% ipython --no-banner

In [1]: import numpy as np

In [2]: np.set_printoptions(precision=3, suppress=True, linewidth=100, sign=" ")

In [3]: J = np.load("run12.npy")

In [4]: J
Out[4]: 
array([[ 2,  1, -2, -1, -2],
       [ 1, -2,  0, -1, -1],
       [ 1,  1,  0, -1,  1],
       [-1,  7, -2,  2,  1]])

In [5]: # null space of dimension 2

In [6]: np.linalg.matrix_rank(J, rtol=0.1)
Out[6]: np.int64(3)

In [7]: np.argsort(-np.linalg.norm(J, axis=0).round(6), kind="stable")[:3]
Out[7]: array([ 1,  2,  0])

In [8]: rk = np.linalg.matrix_rank(J)

In [9]: rk
Out[9]: np.int64(3)

In [10]: ns = np.linalg.svd(J)[2][rk:].T

In [11]: [int(np.linalg.matrix_rank(J[:, :j + 1])) for j in range(5)]
Out[11]: [1, 2, 3, 3, 3]

In [12]: np.round(J @ ns, 3) + 0
Out[12]: 
array([[ 0.,  0.],
       [ 0.,  0.],
       [ 0.,  0.],
       [ 0.,  0.]])

In [13]: np.allclose(J @ ns, 0)
Out[13]: True

In [14]: [int(np.linalg.matrix_rank(J[:i])) for i in range(1, len(J) + 1)]
Out[14]: [1, 2, 3, 3]

In [15]: B = np.array([[-2, 1], [2, -3], [3, -2], [2, -2], [0, -2]])

In [16]: J @ B
Out[16]: 
array([[-10,   9],
       [ -8,  11],
       [ -2,  -2],
       [ 14, -24]])

In [17]: np.einsum("ik,kj->ji", J, B)
Out[17]: 
array([[-10,  -8,  -2,  14],
       [  9,  11,  -2, -24]])

In [18]: B.T @ J.T
Out[18]: 
array([[-10,  -8,  -2,  14],
       [  9,  11,  -2, -24]])

In [19]: np.einsum("ij->j", J)
Out[19]: array([ 3,  7, -4, -1, -1])

In [20]: arr = np.load("block17.npy")

In [21]: arr
Out[21]: 
array([[-17.126,   0.481,   0.623,  10.286,   0.544],
       [ -3.872,   6.257,  -2.144, -14.479, -11.472],
       [ -5.137,   5.736,  11.59 ,  -4.605,  13.608],
       [ -1.844,   7.297, -15.865,  -7.131,   6.387],
       [ 11.425,  -5.666,  -3.309,   6.77 ,  13.438],
       [ -3.124,  -1.829, -14.07 , -11.835,   6.989],
       [-18.702,   3.655,   0.807,  -2.04 ,   5.664],
       [ -3.715,   5.317,  -4.022,   2.945,  18.251],
       [  5.218, -15.872,  -2.961,  -5.122,   9.265],
       [  7.575,  -7.096, -14.46 ,   8.915,   1.925],
       [  1.057,   0.09 ,   3.256,   4.028, -19.289],
       [ 17.142,   5.921,  -6.174,   0.557,  -5.715],
       [  8.006,  18.233,  -1.79 ,  -0.274,  -0.403],
       [ 12.919,  -2.867,   5.329,   9.898,  -9.925],
       [ -3.083, -14.205, -13.379,  -3.008,   0.811],
       [-17.239,   2.955,   0.212,  -8.411,  -4.827],
       [ -3.306,   8.014,  -9.959, -14.998,   0.857],
       [-14.163,   9.162,  -7.444,  -4.538,  -6.281],
       [ 11.49 ,   6.156, -12.878,  -6.61 ,   4.533],
       [ 13.184,   3.317,  -3.019,  -8.583, -11.507],
       [-13.641,   0.842, -12.897,  -6.843,  -0.234],
       [  0.545,   6.845,  14.944, -10.841,   3.463],
       [-13.984,  -3.235,  -0.004,   2.139, -13.762],
       [  4.355,   7.078,  -0.422,  14.474,  11.012],
       [ -9.619,  -1.314,  12.962,   3.974,  11.042],
       [ -1.917,  12.504,  -2.501, -13.66 ,  -6.865],
       [ -5.493,  14.421,   5.08 ,   7.276,  -9.116],
       [  3.72 , -13.865,  -3.743,  -5.102, -12.405],
       [  6.778,   5.004,   8.19 ,  13.613,   8.755]])

In [22]: cen = arr - arr.mean(axis=0)

In [23]: V = np.linalg.svd(cen)[2][:4]

In [24]: B = cen - cen @ V.T @ V

In [25]: B.std(axis=0)
Out[25]: array([ 1.118,  2.53 ,  3.865,  3.788,  0.786])

In [26]: (cen @ V.T).std(axis=0)
Out[26]: array([ 10.374,   9.776,   9.001,   8.028])

In [27]: np.linalg.norm(B, axis=1).round(6).argmax()
Out[27]: np.int64(21)

In [28]: cen = arr - arr.mean(axis=0)

In [29]: U, sv, vt = np.linalg.svd(cen, full_matrices=False)

In [30]: sv ** 2 / (sv ** 2).sum()
Out[30]: array([ 0.279,  0.247,  0.21 ,  0.167,  0.097])

In [31]: np.linalg.matrix_rank(cen)
Out[31]: np.int64(5)

In [32]: np.abs(vt[0]).argmax()
Out[32]: np.int64(0)

In [33]: vt[0] * np.sign(vt[0, np.abs(vt[0]).argmax()])
Out[33]: array([ 0.761, -0.185,  0.062,  0.489,  0.379])

In [34]: np.searchsorted(np.cumsum(sv ** 2) / (sv ** 2).sum(), 0.9) + 1
Out[34]: np.int64(4)

In [35]: F = np.load("arr.npy")

In [36]: F
Out[36]: 
array([[ 6.512, -4.533, -5.345, 10.903],
       [ 5.957, -2.383, -4.987,  8.791],
       [ 6.466, -5.201, -5.191,  6.863],
       [ 5.533, -2.111, -5.668, 10.143],
       [ 5.252, -3.167, -6.5  ,  9.699],
       [ 6.64 , -1.871, -5.705,  8.096],
       [ 5.315, -2.225, -5.877,  7.793],
       [ 6.233, -2.345, -6.313,  7.259],
       [ 3.861, -3.277, -6.982,  6.999],
       [ 4.538, -2.661, -5.142, 10.177],
       [ 5.641, -4.655, -5.393,  9.41 ],
       [ 6.999, -4.018, -5.57 ,  7.245],
       [ 5.055, -3.71 , -5.939,  8.798],
       [ 5.925, -3.755, -5.033,  9.335],
       [ 6.013, -2.06 , -5.954,  7.256],
       [ 7.367, -3.262, -5.895,  8.654],
       [ 7.066, -1.87 , -6.098,  8.397],
       [ 7.724, -2.733, -5.099,  8.329],
       [ 6.199, -4.239, -7.15 ,  7.19 ],
       [ 6.707, -1.683, -8.137,  8.933],
       [ 5.143, -1.464, -8.513,  8.597],
       [ 4.85 , -1.934, -5.726, 10.64 ],
       [ 4.035, -2.346, -6.406,  7.927],
       [ 7.285, -2.925, -7.392, 10.555],
       [ 5.739, -2.331, -8.44 ,  8.26 ],
       [ 5.294, -2.057, -3.973,  8.262],
       [ 5.67 , -2.113, -5.481, 10.167]])

In [37]: rng = np.random.default_rng(90047)

In [38]: z = rng.permutation(4)

In [39]: B = F[:, z] * rng.choice([-1, 1], 4)

In [40]: B
Out[40]: 
array([[ 10.903,   5.345,   6.512,   4.533],
       [  8.791,   4.987,   5.957,   2.383],
       [  6.863,   5.191,   6.466,   5.201],
       [ 10.143,   5.668,   5.533,   2.111],
       [  9.699,   6.5  ,   5.252,   3.167],
       [  8.096,   5.705,   6.64 ,   1.871],
       [  7.793,   5.877,   5.315,   2.225],
       [  7.259,   6.313,   6.233,   2.345],
       [  6.999,   6.982,   3.861,   3.277],
       [ 10.177,   5.142,   4.538,   2.661],
       [  9.41 ,   5.393,   5.641,   4.655],
       [  7.245,   5.57 ,   6.999,   4.018],
       [  8.798,   5.939,   5.055,   3.71 ],
       [  9.335,   5.033,   5.925,   3.755],
       [  7.256,   5.954,   6.013,   2.06 ],
       [  8.654,   5.895,   7.367,   3.262],
       [  8.397,   6.098,   7.066,   1.87 ],
       [  8.329,   5.099,   7.724,   2.733],
       [  7.19 ,   7.15 ,   6.199,   4.239],
       [  8.933,   8.137,   6.707,   1.683],
       [  8.597,   8.513,   5.143,   1.464],
       [ 10.64 ,   5.726,   4.85 ,   1.934],
       [  7.927,   6.406,   4.035,   2.346],
       [ 10.555,   7.392,   7.285,   2.925],
       [  8.26 ,   8.44 ,   5.739,   2.331],
       [  8.262,   3.973,   5.294,   2.057],
       [ 10.167,   5.481,   5.67 ,   2.113]])

In [41]: U, _, vt = np.linalg.svd(F.T @ B)

In [42]: np.round(U @ vt, 3) + 0
Out[42]: 
array([[ 0.,  0.,  1.,  0.],
       [ 0.,  0.,  0., -1.],
       [ 0., -1.,  0.,  0.],
       [ 1.,  0.,  0.,  0.]])

In [43]: z
Out[43]: array([ 3,  2,  0,  1])
